$ python -q
>>> import numpy as np
>>> from numpy import linalg as LA
>>> np.set_printoptions(precision=2, suppress=True, linewidth=120, sign=" ")
>>> data = np.load("x.npy")
>>> data
array([[ 4.,  5.,  0.,  0.,  0.],
       [ 5.,  4.,  5.,  0.,  0.],
       [ 0.,  5.,  8.,  5.,  0.],
       [ 0.,  0.,  5.,  4.,  5.],
       [ 0.,  0.,  0.,  5.,  0.]])
>>> x0 = np.array([1, 2, 2, -1, 3])
>>> a = np.maximum(data @ x0, 0)
>>> print(np.maximum(data @ x0, 0) - np.maximum(-data @ x0, 0))
[14. 23. 21. 21. -5.]
>>> print(np.flatnonzero(a > 1e-9))
[ 0  1  2  3]
>>> print(a)
[ 14.  23.  21.  21.   0.]
>>> np.tanh(data @ x0)
array([ 1.,  1.,  1.,  1., -1.])
>>> r0 = np.array([-2, 1, -2, 1, 2, -2, 1])
>>> M = -1 * np.eye(7) + np.outer(r0, r0)
>>> M
array([[ 3., -2.,  4., -2., -4.,  4., -2.],
       [-2.,  0., -2.,  1.,  2., -2.,  1.],
       [ 4., -2.,  3., -2., -4.,  4., -2.],
       [-2.,  1., -2.,  0.,  2., -2.,  1.],
       [-4.,  2., -4.,  2.,  3., -4.,  2.],
       [ 4., -2.,  4., -2., -4.,  3., -2.],
       [-2.,  1., -2.,  1.,  2., -2.,  0.]])
>>> left, sv, Vh = LA.svd(M)
>>> np.argmax(sv[:-1] / (sv[1:] + 1e-6)) + 1
np.int64(1)
>>> sv
array([ 18.,   1.,   1.,   1.,   1.,   1.,   1.])
>>> Y = left[:, :1] @ np.diag(sv[:1]) @ Vh[:1]
>>> print(round(LA.norm(M - Y, 2), 2), sv[1])
1.0 1.0
>>> evals, evecs = LA.eigh(M)
>>> x0 = np.array([1, 2, 1, 0, 0, 1, 0])
>>> evecs * np.maximum(evals, 0) @ evecs.T
array([[ 3.79, -1.89,  3.79, -1.89, -3.79,  3.79, -1.89],
       [-1.89,  0.95, -1.89,  0.95,  1.89, -1.89,  0.95],
       [ 3.79, -1.89,  3.79, -1.89, -3.79,  3.79, -1.89],
       [-1.89,  0.95, -1.89,  0.95,  1.89, -1.89,  0.95],
       [-3.79,  1.89, -3.79,  1.89,  3.79, -3.79,  1.89],
       [ 3.79, -1.89,  3.79, -1.89, -3.79,  3.79, -1.89],
       [-1.89,  0.95, -1.89,  0.95,  1.89, -1.89,  0.95]])
>>> x0 @ M @ x0
np.float64(9.0)
>>> evecs * np.abs(evals) @ evecs.T
array([[ 4.58, -1.79,  3.58, -1.79, -3.58,  3.58, -1.79],
       [-1.79,  1.89, -1.79,  0.89,  1.79, -1.79,  0.89],
       [ 3.58, -1.79,  4.58, -1.79, -3.58,  3.58, -1.79],
       [-1.79,  0.89, -1.79,  1.89,  1.79, -1.79,  0.89],
       [-3.58,  1.79, -3.58,  1.79,  4.58, -3.58,  1.79],
       [ 3.58, -1.79,  3.58, -1.79, -3.58,  4.58, -1.79],
       [-1.79,  0.89, -1.79,  0.89,  1.79, -1.79,  1.89]])
>>> LA.eigvalsh(M[1:, 1:])
array([-1., -1., -1., -1., -1., 14.])
